% python3 -q
>>> import numpy as np
>>> np.set_printoptions(precision=2, suppress=True, linewidth=200)
>>> def rnd(a):
...     return np.round(a, 2) + 0
... 
>>> X = np.load("dump.npy")
>>> X
array([[ 3.,  3.,  2.,  1.,  3.,  1.,  0.,  0.,  0.,  0.,  0.,  0.],
       [ 0.,  0.,  2.,  2.,  2.,  1.,  0.,  0.,  0.,  0.,  0.,  0.],
       [ 0.,  1.,  3.,  1.,  0.,  1.,  0.,  0.,  0.,  0.,  0.,  0.],
       [ 1.,  1.,  1.,  2.,  3.,  2.,  0.,  0.,  0.,  0.,  0.,  0.],
       [ 1.,  2.,  3.,  1.,  3.,  1.,  0.,  0.,  0.,  0.,  0.,  0.],
       [ 1.,  0.,  1.,  3.,  3.,  3.,  0.,  0.,  0.,  0.,  0.,  0.],
       [ 0.,  0.,  0.,  0.,  0.,  0., -2.,  1., -1., -1.,  2.,  2.],
       [ 0.,  0.,  0.,  0.,  0.,  0.,  1.,  2.,  0., -2.,  2.,  1.],
       [ 0.,  0.,  0.,  0.,  0.,  0.,  0.,  2., -2.,  2.,  1.,  2.],
       [ 0.,  0.,  0.,  0.,  0.,  0.,  2., -2.,  0., -2., -2.,  0.],
       [ 0.,  0.,  0.,  0.,  0.,  0.,  2., -1., -2.,  1.,  2.,  0.],
       [ 0.,  0.,  0.,  0.,  0.,  0.,  2., -2.,  1.,  0.,  0.,  0.]])
>>> rng = np.random.default_rng(355397)
>>> labels = rng.permutation(12)
>>> labels
array([ 0,  9, 10,  8,  3, 11,  7,  6,  2,  4,  5,  1])
>>> A2 = X[labels][:, labels]
>>> rnd(np.sort(np.abs(np.linalg.eigvals(A2))))
array([0.42, 0.94, 0.95, 1.59, 2.62, 2.62, 2.86, 2.86, 3.32, 3.32, 4.51, 9.39])
>>> A2
array([[ 3.,  0.,  0.,  0.,  1.,  0.,  0.,  0.,  2.,  3.,  1.,  3.],
       [ 0., -2., -2.,  0.,  0.,  0., -2.,  2.,  0.,  0.,  0.,  0.],
       [ 0.,  1.,  2., -2.,  0.,  0., -1.,  2.,  0.,  0.,  0.,  0.],
       [ 0.,  2.,  1., -2.,  0.,  2.,  2.,  0.,  0.,  0.,  0.,  0.],
       [ 1.,  0.,  0.,  0.,  2.,  0.,  0.,  0.,  1.,  3.,  2.,  1.],
       [ 0.,  0.,  0.,  1.,  0.,  0., -2.,  2.,  0.,  0.,  0.,  0.],
       [ 0., -2.,  2.,  0.,  0.,  1.,  2.,  1.,  0.,  0.,  0.,  0.],
       [ 0., -1.,  2., -1.,  0.,  2.,  1., -2.,  0.,  0.,  0.,  0.],
       [ 0.,  0.,  0.,  0.,  1.,  0.,  0.,  0.,  3.,  0.,  1.,  1.],
       [ 1.,  0.,  0.,  0.,  1.,  0.,  0.,  0.,  3.,  3.,  1.,  2.],
       [ 1.,  0.,  0.,  0.,  3.,  0.,  0.,  0.,  1.,  3.,  3.,  0.],
       [ 0.,  0.,  0.,  0.,  2.,  0.,  0.,  0.,  2.,  2.,  1.,  0.]])
